% python3 -q
>>> import numpy as np
>>> import numpy.linalg as la
>>> np.set_printoptions(precision=1, suppress=True, linewidth=200, sign=" ")
>>> rng = np.random.default_rng(554)
>>> t = rng.uniform(0, 2 * np.pi, 27)
>>> q, _ = la.qr(np.array([[0.6, -1.1], [0.5, 1.0], [1.5, -0.1]]))
>>> data = 10 * np.c_[np.cos(t), np.sin(t)] @ q.T
>>> data.round(1) + 0
array([[-4. , -2.5, -8.8],
       [ 6.2, -0.4,  7.8],
       [ 0. , -5.8, -8.1],
       [-7.6,  3.4, -5.5],
       [-5.1,  7.7,  3.8],
       [ 3.7, -7.5, -5.4],
       [-0.6,  6.2,  7.8],
       [ 0.3,  5.6,  8.2],
       [-6.8,  1.4, -7.2],
       [-0.6,  6.2,  7.8],
       [-7.7,  3.9, -5.1],
       [ 7.5, -6.5,  1.2],
       [ 4.1,  2.3,  8.8],
       [ 7.8, -4.6,  4.2],
       [-7.8,  5. , -3.6],
       [-6.8,  1.4, -7.2],
       [ 7.8, -4.7,  4.1],
       [-6.9,  1.7, -7. ],
       [ 7.8, -4.2,  4.7],
       [-5.3,  7.7,  3.5],
       [-1.7,  6.8,  7.1],
       [ 6. ,  0. ,  8. ],
       [-0.4,  6.1,  7.9],
       [-3.3,  7.4,  5.9],
       [ 3.9, -7.6, -5.3],
       [-1. ,  6.5,  7.5],
       [ 7.8, -4.9,  3.9]])
>>> # null space of dimension 1
>>> rank = la.matrix_rank(data)
>>> rank
np.int64(2)
>>> null = la.svd(data)[2][rank:].T
>>> [int(la.matrix_rank(data[:, :j + 1])) for j in range(3)]
[1, 2, 2]
>>> print(null @ null.T)
[[ 0.4  0.4 -0.3]
 [ 0.4  0.4 -0.3]
 [-0.3 -0.3  0.2]]
>>> print([int(la.matrix_rank(np.delete(data, i, axis=0))) for i in range(27)])
[2, 2, 2, 2, 2, 2, 2, 2, 2, 2, 2, 2, 2, 2, 2, 2, 2, 2, 2, 2, 2, 2, 2, 2, 2, 2, 2]
>>> U, sigma, Vt = la.svd(data)
>>> sigma.round(1) + 0
array([ 37.9,  35.5,   0. ])
>>> other = U[:, :2] @ np.diag(sigma[:2]) @ Vt[:2]
>>> np.round(la.norm(data - other, 2), 1), np.round(sigma[2], 1)
(np.float64(0.0), np.float64(0.0))
>>> print(la.matrix_rank(other))
2
>>> G = np.cov(data, rowvar=False)
>>> np.argwhere(np.triu(np.abs(np.corrcoef(data.T)) > 0.8, 1))
array([], shape=(0, 2), dtype=int64)
>>> G.shape
(3, 3)
>>> other = data + rng.integers(-2, 3, (27, 2)) @ rng.integers(-2, 3, (2, 3))
>>> other.round(1) + 0
array([[  0. ,  -0.5, -12.8],
       [ 10.2,   1.6,   9.8],
       [  4. ,  -3.8, -12.1],
       [ -5.6,   4.4, -10.5],
       [ -5.1,   7.7,   1.8],
       [ -0.3,  -9.5,  -3.4],
       [ -0.6,   6.2,   3.8],
       [  2.3,   6.6,   3.2],
       [-10.8,  -0.6,  -1.2],
       [  3.4,   8.2,   5.8],
       [ -3.7,   5.9, -11.1],
       [ 11.5,  -4.5,  -0.8],
       [  8.1,   4.3,  10.8],
       [  7.8,  -4.6,   8.2],
       [-11.8,   3. ,  -3.6],
       [ -4.8,   2.4, -12.2],
       [ 11.8,  -2.7,   0.1],
       [ -8.9,   0.7,  -4. ],
       [  9.8,  -3.2,   3.7],
       [ -7.3,   6.7,   8.5],
       [  2.3,   8.8,   3.1],
       [  2. ,  -2. ,  12. ],
       [ -2.4,   5.1,   4.9],
       [ -3.3,   7.4,   3.9],
       [ -0.1,  -9.6,   0.7],
       [ -5. ,   4.5,  11.5],
       [  5.8,  -5.9,   0.9]])
>>> la.matrix_rank(other - data, tol=1e-8)
np.int64(2)
>>> other - data
array([[ 4.,  2., -4.],
       [ 4.,  2.,  2.],
       [ 4.,  2., -4.],
       [ 2.,  1., -5.],
       [ 0.,  0., -2.],
       [-4., -2.,  2.],
       [ 0.,  0., -4.],
       [ 2.,  1., -5.],
       [-4., -2.,  6.],
       [ 4.,  2., -2.],
       [ 4.,  2., -6.],
       [ 4.,  2., -2.],
       [ 4.,  2.,  2.],
       [ 0.,  0.,  4.],
       [-4., -2.,  0.],
       [ 2.,  1., -5.],
       [ 4.,  2., -4.],
       [-2., -1.,  3.],
       [ 2.,  1., -1.],
       [-2., -1.,  5.],
       [ 4.,  2., -4.],
       [-4., -2.,  4.],
       [-2., -1., -3.],
       [ 0.,  0., -2.],
       [-4., -2.,  6.],
       [-4., -2.,  4.],
       [-2., -1., -3.]])
>>> np.abs(other - data).sum(axis=1)
array([ 10.,   8.,  10.,   8.,   2.,   8.,   4.,   8.,  12.,   8.,  12.,   8.,   8.,   4.,   6.,   8.,  10.,   6.,   4.,   8.,  10.,  10.,   6.,   2.,  12.,  10.,   6.])
>>> np.round(la.svd(other - data, compute_uv=False), 1) + 0
array([ 24.6,  11.3,   0. ])
>>> other = np.array([[2, 0], [0, 1]])
>>> A = np.kron(np.eye(2, dtype=int), other)
>>> A
array([[ 2,  0,  0,  0],
       [ 0,  1,  0,  0],
       [ 0,  0,  2,  0],
       [ 0,  0,  0,  1]])
>>> # 4 groups of indices that never mix
>>> W1 = np.array([[-2, -4], [-2, -6], [0, -9], [-1, -6]])
>>> c = np.array([1, 4])
>>> hid = np.maximum(A @ W1 + c, 0)
>>> hid
array([[ 0,  0],
       [ 0,  0],
       [ 1,  0],
       [ 0,  0]])
>>> (hid > 0).mean(axis=0)
array([ 0.2,  0. ])
>>> C = np.array([[3, 3], [0, 2]])
>>> (hid @ C).round(6).argmax(axis=1)
array([ 0,  0,  0,  0])
>>> W1 @ C
array([[ -6, -14],
       [ -6, -18],
       [  0, -18],
       [ -3, -15]])
>>> t = np.radians(36)
>>> R = np.eye(4)
>>> R[3, 3] = R[0, 0] = np.cos(t)
>>> R[3, 0], R[0, 3] = -np.sin(t), np.sin(t)
>>> R
array([[ 0.8,  0. ,  0. ,  0.6],
       [ 0. ,  1. ,  0. ,  0. ],
       [ 0. ,  0. ,  1. ,  0. ],
       [-0.6,  0. ,  0. ,  0.8]])
>>> other = A @ R.T
>>> round(float(la.det(R)), 1), round(np.trace(R), 1)
(1.0, np.float64(3.6))
>>> np.allclose(la.norm(A, axis=1), la.norm(other, axis=1))
True
>>> print(la.svd(A, compute_uv=False), la.svd(other, compute_uv=False))
[ 2.  2.  1.  1.] [ 2.  2.  1.  1.]
